>>> import numpy as np
>>> np.set_printoptions(precision=2, suppress=True, linewidth=160, floatmode="fixed")
>>> arr = np.load("block9.npy")
>>> arr
array([[  8.71, -11.78,  -9.59,   2.86,   2.74,   4.33,   2.45,  -0.87,   3.90,   2.26,  -5.64],
       [  0.71,   8.95,   8.58,  -2.46,   6.22,   4.14, -10.41,  -7.61,  -3.95,  -0.29,   1.35],
       [ -9.79,   5.99,   5.86,   2.95,  -4.62,  -2.95,  -5.83,   7.05,  -5.33,   2.98,  -8.61],
       [ -7.39,   7.13,   1.81,   3.10,   1.62,  -1.60,  -6.56,  -5.29,  -7.10,  -0.75,  12.43],
       [  9.17,   2.74,  -2.99,   4.58,   2.65, -13.69,  -4.45,  -2.80,  -3.79,  -6.22,   1.82],
       [ -8.70,  -4.91,  -8.95,  -0.37,  -6.91,   7.05,  -2.66,   3.84,  -2.90,  -7.78,  -5.61],
       [ -0.35, -10.65,  -8.20,  -5.31,   2.09,  -6.89,   1.39,   8.26,   0.01,   2.05,   8.04],
       [  5.64,  -3.48,  -0.93,  -0.12,   1.15,  -4.06,   0.02, -16.52,  -2.97,  -2.91,   6.86],
       [ -7.45,  -1.67,   6.60, -12.54,   6.79,   2.33,   1.65,   3.03,   1.82,   3.19,  -7.99],
       [  0.22,  15.31,  -2.03,  -9.30,  -1.17,   0.78,  -6.91,  -2.56,  -1.16,  -4.06,  -0.93],
       [ -7.67,  -1.45,   4.17, -10.14,  -8.63,  -4.12,   8.86,  -4.34,   3.59,   0.40,  -4.13],
       [ -6.14,  -0.58,   1.43,   4.45,   2.59,   7.07,  11.06,  -1.64,  -8.88,  -4.00,   7.97],
       [ -8.50,  -3.23,   1.25,   5.65,   1.90,  -2.66, -10.69,   1.46, -11.65,  -1.89,  -4.19],
       [  5.99,  -4.87,   1.18,  -7.87,  -0.24,   2.30, -10.00,   2.99,   0.58,  12.36,  -3.11],
       [ -4.18,   5.17,   1.58,  10.52,   1.76,   5.04,   6.21,  -2.25,   2.50,  12.79,   0.73],
       [ -8.05,   4.46,  -0.06,  -3.01,   0.60,  -2.49,   5.03,  -2.61,  11.63,   9.27,  -6.80],
       [ -5.60,  14.64,  -1.18,  -2.06,   5.23,   6.28,  -5.40,   0.23,  -3.22,   4.78,  -4.40],
       [  4.04,   9.02,   1.77,   2.40,   7.97,   4.12, -11.12,  -0.21,   8.48,  -4.12,  -0.62],
       [ -7.80,  -0.86,   2.15,  -1.22,  -6.97,   5.52, -10.51,  -9.85,   0.37,  -6.66,   1.13],
       [ -1.29,  -1.14,  -9.31,   1.65,   5.02,  -6.38, -11.59,  -5.16,  -5.46,   7.14,   0.32],
       [ -6.45,   7.03,   1.83,  -8.86,  -5.87,  -1.47,   4.67, -10.19,  -5.79,   2.67,  -4.91],
       [  0.66,   7.99,  12.62,  -1.76,   4.83,  -4.97,  -1.82,   1.14,   7.30,   5.50,   6.12],
       [ -1.17,  -3.34,   1.64,   5.21,  -6.32,  -2.64,   2.60,  -5.11,  15.72,  -4.57,   3.16],
       [  3.85,  -3.06,   4.01,  -4.14,  -8.51,  -3.28,  -7.65,   1.58,  11.15,   3.17,  -8.01],
       [-10.50,  -0.24,   7.97,  -1.76,  -3.54,   7.25,  -6.52,  -6.88,   1.48,  -1.10,   8.06],
       [ -1.33,   6.70,   5.72,  11.13,   8.93,   5.54,  -5.09,  -4.25,   2.18,   5.38,  -2.94],
       [  3.26,   8.88,   4.10,  -6.39,  -1.70,  -0.63,  10.26,   5.88,   9.91,  -3.26,  -0.93],
       [-11.96,   6.62,   7.43,   4.62,   1.67,  -1.94,  -2.32,   0.07,   8.70,   6.41,   2.80]])
>>> Xc = (arr - arr.mean(axis=0)) / arr.std(axis=0)
>>> np.argwhere(np.abs(Xc) > 2)
array([[ 0,  1],
       [ 0,  2],
       [ 3, 10],
       [ 4,  5],
       [ 7,  7],
       [ 8,  3],
       [13,  9],
       [14,  9],
       [21,  2],
       [22,  8]])
>>> beta = np.linalg.lstsq(np.delete(Xc, 9, axis=1), Xc[:, 9])[0]
>>> beta.round(2) + 0
array([-0.21, -0.12,  0.12,  0.00,  0.46, -0.13,  0.05,  0.01,  0.19, -0.30])
>>> round(1 - np.var(Xc[:, 9] - np.delete(Xc, 9, axis=1) @ beta), 2)
np.float64(0.25)
